$ ipython --no-banner

In [1]: import numpy as np

In [2]: np.set_printoptions(precision=1, suppress=True, linewidth=120, floatmode="fixed")

In [3]: def tidy(a):
   ...:     return np.round(a, 1) + 0
   ...: 

In [4]: E = np.load("w.npy")

In [5]: E
Out[5]: 
array([[ 1,  0,  0,  0,  0,  0],
       [ 2,  1,  0,  0,  0,  0],
       [ 3, -1,  0,  0,  0,  0],
       [ 0,  0,  1,  0,  0,  0],
       [ 0,  0,  2,  1,  0,  0],
       [ 0,  0,  3, -1,  0,  0],
       [ 0,  0,  0,  0,  1,  0],
       [ 0,  0,  0,  0,  2,  1],
       [ 0,  0,  0,  0,  3, -1]])

In [6]: P = E @ np.linalg.solve(E.T @ E, E.T)

In [7]: tidy(np.diag(P))
Out[7]: array([0.1, 1.0, 1.0, 0.1, 1.0, 1.0, 0.1, 1.0, 1.0])

In [8]: np.trace(P)
Out[8]: np.float64(6.0)

In [9]: tidy(P @ E[:, 4])
Out[9]: array([0.0, 0.0, 0.0, 0.0, 0.0, 0.0, 1.0, 2.0, 3.0])

In [10]: np.allclose(P @ P, P)
Out[10]: True

In [11]: tidy(np.linalg.eigvalsh(P))
Out[11]: array([0.0, 0.0, 0.0, 1.0, 1.0, 1.0, 1.0, 1.0, 1.0])

In [12]: A = np.load("data.npy")

In [13]: print(A)
[[ 18  54   0]
 [-18 -54   0]
 [  6  18   0]
 [  4  12   0]
 [ 10  30   0]
 [-18 -54   0]]

In [14]: U, sv, vt = np.linalg.svd(A)

In [15]: V = vt[:(sv > 1e-8).sum()]

In [16]: rng = np.random.default_rng(14)

In [17]: x = A[2] + 5 * A[3] + rng.integers(2) * np.eye(3)[2]

In [18]: print(x)
[26.0 78.0  0.0]

In [19]: print(np.allclose(V.T @ V @ x, x))
True

In [20]: tidy(V.T @ V)
Out[20]: 
array([[0.1, 0.3, 0.0],
       [0.3, 0.9, 0.0],
       [0.0, 0.0, 0.0]])

In [21]: print(tidy(np.linalg.norm(x - V.T @ V @ x)))
0.0

In [22]: U, sv, vt = np.linalg.svd(A)

In [23]: np.argmax(sv[:-1] / (sv[1:] + 1e-6)) + 1
Out[23]: np.int64(1)

In [24]: A2 = U[:, :1] @ np.diag(sv[:1]) @ vt[:1]

In [25]: print(tidy(A2))
[[ 18.0  54.0   0.0]
 [-18.0 -54.0   0.0]
 [  6.0  18.0   0.0]
 [  4.0  12.0   0.0]
 [ 10.0  30.0   0.0]
 [-18.0 -54.0   0.0]]

In [26]: tidy(np.linalg.norm(A - A2) / np.linalg.norm(A))
Out[26]: np.float64(0.0)

In [27]: A2 = E[0, 0] * E[1:] - np.outer(E[1:, 0], E[0])

In [28]: A2
Out[28]: 
array([[ 0,  1,  0,  0,  0,  0],
       [ 0, -1,  0,  0,  0,  0],
       [ 0,  0,  1,  0,  0,  0],
       [ 0,  0,  2,  1,  0,  0],
       [ 0,  0,  3, -1,  0,  0],
       [ 0,  0,  0,  0,  1,  0],
       [ 0,  0,  0,  0,  2,  1],
       [ 0,  0,  0,  0,  3, -1]])

In [29]: np.linalg.matrix_rank(A2), np.linalg.matrix_rank(E)
Out[29]: (np.int64(5), np.int64(6))

In [30]: np.linalg.lstsq(A[:-1].T, A[-1])[2]
Out[30]: np.int32(1)

In [31]: tidy(A @ np.linalg.pinv(A) @ A)
Out[31]: 
array([[ 18.0,  54.0,   0.0],
       [-18.0, -54.0,   0.0],
       [  6.0,  18.0,   0.0],
       [  4.0,  12.0,   0.0],
       [ 10.0,  30.0,   0.0],
       [-18.0, -54.0,   0.0]])

In [32]: print(np.unique(A.round(6), axis=0).shape)
(5, 3)

In [33]: print(np.abs(np.diag(np.linalg.qr(A)[1])) > 1e-9)
[ True False False]

In [34]: np.allclose(A[:-1].T @ np.linalg.lstsq(A[:-1].T, A[-1])[0], A[-1])
Out[34]: True
